$ python -q
>>> import numpy as np
>>> np.set_printoptions(precision=2, suppress=True, linewidth=200)
>>> def rnd(a):
...     return np.round(a, 2) + 0
... 
>>> m1 = np.load("data.npy")
>>> print(m1)
[[1 0 0 0 0]
 [1 0 0 0 0]
 [2 1 1 0 0]
 [2 2 3 2 0]
 [1 3 0 1 0]]
>>> np.allclose(m1[:-1].T @ np.linalg.lstsq(m1[:-1].T, m1[-1])[0], m1[-1])
False
>>> U, sv, VT = np.linalg.svd(m1, full_matrices=False)
>>> rnd(U.T @ U)
array([[1., 0., 0., 0., 0.],
       [0., 1., 0., 0., 0.],
       [0., 0., 1., 0., 0.],
       [0., 0., 0., 1., 0.],
       [0., 0., 0., 0., 1.]])
>>> np.allclose(U * sv @ VT, m1)
True
>>> rnd(U.T @ m1 @ VT.T)
array([[5.65, 0.  , 0.  , 0.  , 0.  ],
       [0.  , 2.23, 0.  , 0.  , 0.  ],
       [0.  , 0.  , 1.72, 0.  , 0.  ],
       [0.  , 0.  , 0.  , 0.46, 0.  ],
       [0.  , 0.  , 0.  , 0.  , 0.  ]])
>>> np.abs(U[:, 0]).round(6).argmax()
np.int64(3)
>>> print(rnd(np.abs(VT[0])))
[0.53 0.6  0.48 0.36 0.  ]
>>> U.shape, sv.shape, VT.shape
((5, 5), (5,), (5, 5))
>>> print(rnd(sv / sv[0]))
[1.   0.39 0.3  0.08 0.  ]
>>> U, sv, VT = np.linalg.svd(m1)
>>> V = VT[:(sv > 1e-8).sum()]
>>> rng = np.random.default_rng(95)
>>> x0 = m1[3] + 5 * m1[1] + rng.integers(2) * np.eye(5)[1]
>>> x0
array([7., 2., 3., 2., 0.])
>>> print(np.allclose(V.T @ V @ x0, x0))
True
>>> rnd(np.diag(V.T @ V))
array([1., 1., 1., 1., 0.])
>>> np.linalg.matrix_rank(np.vstack([m1, x0]))
np.int64(4)
>>> np.prod(np.diag(m1)), rnd(np.linalg.det(m1))
(np.int64(0), np.float64(0.0))
>>> [int(np.linalg.matrix_rank(np.linalg.matrix_power(m1, p))) for p in range(1, 6)]
[4, 3, 3, 3, 3]
>>> rk = np.linalg.matrix_rank(m1)
>>> print(rk)
4
>>> null = np.linalg.svd(m1)[2][rk:].T
>>> [int(np.linalg.matrix_rank(m1[:i])) for i in range(1, len(m1) + 1)]
[1, 1, 2, 3, 4]
>>> np.allclose(m1 @ null, 0)
True
>>> null.shape
(5, 1)
>>> print(m1 @ null)
[[0.]
 [0.]
 [0.]
 [0.]
 [0.]]
>>> J = np.load("run4.npy")
>>> print(J)
[[ 5  5  5  5  5  5]
 [-4 -2 -4 -2 -4 -2]
 [ 5 -4  5 -4  5 -4]
 [ 5  5  5  5  5  5]
 [-4 -2 -4 -2 -4 -2]
 [ 5 -4  5 -4  5 -4]]
>>> U, sv, VT = np.linalg.svd(J)
>>> V = VT[:(sv > 1e-8).sum()]
>>> x0 = J[5] + -2 * J[3] + rng.integers(2) * np.eye(6)[4]
>>> x0
array([ -5., -14.,  -5., -14.,  -4., -14.])
>>> print(rnd(V.T @ V))
[[0.33 0.   0.33 0.   0.33 0.  ]
 [0.   0.33 0.   0.33 0.   0.33]
 [0.33 0.   0.33 0.   0.33 0.  ]
 [0.   0.33 0.   0.33 0.   0.33]
 [0.33 0.   0.33 0.   0.33 0.  ]
 [0.   0.33 0.   0.33 0.   0.33]]
>>> print(rnd(np.linalg.norm(x0 - V.T @ V @ x0)))
0.82
>>> np.linalg.matrix_rank(np.vstack([J, x0]))
np.int64(3)
>>> A = np.loadtxt("w.csv", delimiter=",")
>>> A
array([[  1.2,   0.7,   1.1,  -1. ,  -1.7,  -0.1,   0.1,   1.8],
       [ -0.7,  -0.9,   1.4,   0.3,   0.4,   0.1,  -1.9,  -1. ],
       [ -1.3,  -2.3,   0.5,  -1.1,   0. ,   0. ,   0.3,  -0.1],
       [  0.9,   1.3,  -0.2,  -0.8,  -0.2,   0.8,   0.8,   0.2],
       [ -1.3,   1.1,   1.4,  -0.7,  -0.1,   1.7,   0.3,   1.5],
       [  0. ,   0.7,   0.4,  -1.3,   1.4,   0.7,   0.9,  -0.5],
       [ -8. ,  -7. ,  -7. ,  -1. , -14. ,  -6. ,   0. ,   2. ],
       [ -0.3,  -1. ,   0.6,   0.5,  -1.2,  -1.4,  -0.8,   2.4],
       [ -0.9,  -0.9,  -0.3,   0.7,   0.8,   0.7,   0.4,   0.6],
       [  0.5,  -1.2,  -1.1,  -0.2,   0. ,  -1.1,   0.2,   0.3],
       [ -0.8,   0. ,  -0.7,   1.1,  -0.8,   0.3,   2.7,  -0.1]])
>>> out = np.c_[A[:, :1] @ np.array([[9]]), np.array([7, -3, 1, -9, -2, 2, -1, 3, 0, -3, 6])]
>>> rnd(out)
array([[ 10.8,   7. ],
       [ -6.3,  -3. ],
       [-11.7,   1. ],
       [  8.1,  -9. ],
       [-11.7,  -2. ],
       [  0. ,   2. ],
       [-72. ,  -1. ],
       [ -2.7,   3. ],
       [ -8.1,   0. ],
       [  4.5,  -3. ],
       [ -7.2,   6. ]])
>>> np.linalg.matrix_rank(np.c_[A, out])
np.int64(9)
>>> rnd(np.linalg.norm(out - A @ np.linalg.lstsq(A, out)[0], axis=0))
array([0.  , 9.26])
>>> rnd(np.linalg.norm(np.linalg.qr(A)[0].T @ out, axis=0) ** 2 / ((out ** 2).sum(axis=0) + 1e-12))
array([1.  , 0.58])
